>>> import numpy as np
>>> from numpy import linalg as LA
>>> np.set_printoptions(precision=4, suppress=True, linewidth=160, floatmode="fixed")
>>> def rd(a):
...     return np.round(a, 4) + 0
... 
>>> W0 = np.loadtxt("case9.csv", delimiter=",")
>>> W0
array([[ 3.0000,  3.0000,  0.0000,  0.0000],
       [ 2.0000,  4.0000,  0.0000,  2.0000],
       [ 1.0000,  1.0000,  0.0000,  1.0000],
       [ 5.0000,  6.0000,  0.0000,  0.0000],
       [ 4.0000,  8.0000,  0.0000,  2.0000],
       [ 6.0000,  9.0000,  0.0000,  0.0000],
       [ 4.0000,  5.0000,  0.0000,  0.0000],
       [ 1.0000,  2.0000,  0.0000,  2.0000],
       [ 5.0000,  7.0000,  0.0000,  0.0000],
       [ 4.0000,  4.0000,  0.0000,  0.0000],
       [ 4.0000,  9.0000,  0.0000,  3.0000],
       [ 5.0000, 11.0000,  0.0000,  3.0000],
       [ 6.0000, 11.0000,  0.0000,  1.0000],
       [ 3.0000,  3.0000,  0.0000,  0.0000],
       [ 2.0000,  3.0000,  0.0000,  1.0000],
       [ 5.0000, 11.0000,  0.0000,  3.0000],
       [ 6.0000, 13.0000,  0.0000,  3.0000],
       [ 5.0000,  6.0000,  0.0000,  0.0000],
       [ 6.0000, 10.0000,  0.0000,  0.0000],
       [ 3.0000,  5.0000,  0.0000,  1.0000]])
>>> # null space of dimension 1
>>> x = np.array([3, 1, 1, 0])
>>> a = np.maximum(W0 @ x, 0)
>>> np.flatnonzero(a > 1e-9)
array([ 0,  1,  2,  3,  4,  5,  6,  7,  8,  9, 10, 11, 12, 13, 14, 15, 16, 17, 18, 19])
>>> np.maximum(W0 @ (3 * x), 0)
array([36.0000, 30.0000, 12.0000, 63.0000, 60.0000, 81.0000, 51.0000, 15.0000, 66.0000, 48.0000, 63.0000, 78.0000, 87.0000, 36.0000, 27.0000, 78.0000, 93.0000,
       63.0000, 84.0000, 42.0000])
>>> W0.T @ a
array([1727.0000, 2944.0000,    0.0000,  438.0000])
>>> rd(np.tanh(W0 @ x))
array([1.0000, 1.0000, 0.9993, 1.0000, 1.0000, 1.0000, 1.0000, 0.9999, 1.0000, 1.0000, 1.0000, 1.0000, 1.0000, 1.0000, 1.0000, 1.0000, 1.0000, 1.0000, 1.0000,
       1.0000])
>>> rank = LA.matrix_rank(W0)
>>> rank
np.int64(3)
>>> ns = LA.svd(W0)[2][rank:].T
>>> [int(LA.matrix_rank(W0[:i])) for i in range(1, len(W0) + 1)]
[1, 2, 3, 3, 3, 3, 3, 3, 3, 3, 3, 3, 3, 3, 3, 3, 3, 3, 3, 3]
>>> LA.matrix_rank(W0.T @ W0), LA.matrix_rank(W0 @ W0.T)
(np.int64(3), np.int64(3))
>>> [int(LA.matrix_rank(np.delete(W0, i, axis=0))) for i in range(20)]
[3, 3, 3, 3, 3, 3, 3, 3, 3, 3, 3, 3, 3, 3, 3, 3, 3, 3, 3, 3]
>>> W0 @ ns
array([[0.0000],
       [0.0000],
       [0.0000],
       [0.0000],
       [0.0000],
       [0.0000],
       [0.0000],
       [0.0000],
       [0.0000],
       [0.0000],
       [0.0000],
       [0.0000],
       [0.0000],
       [0.0000],
       [0.0000],
       [0.0000],
       [0.0000],
       [0.0000],
       [0.0000],
       [0.0000]])
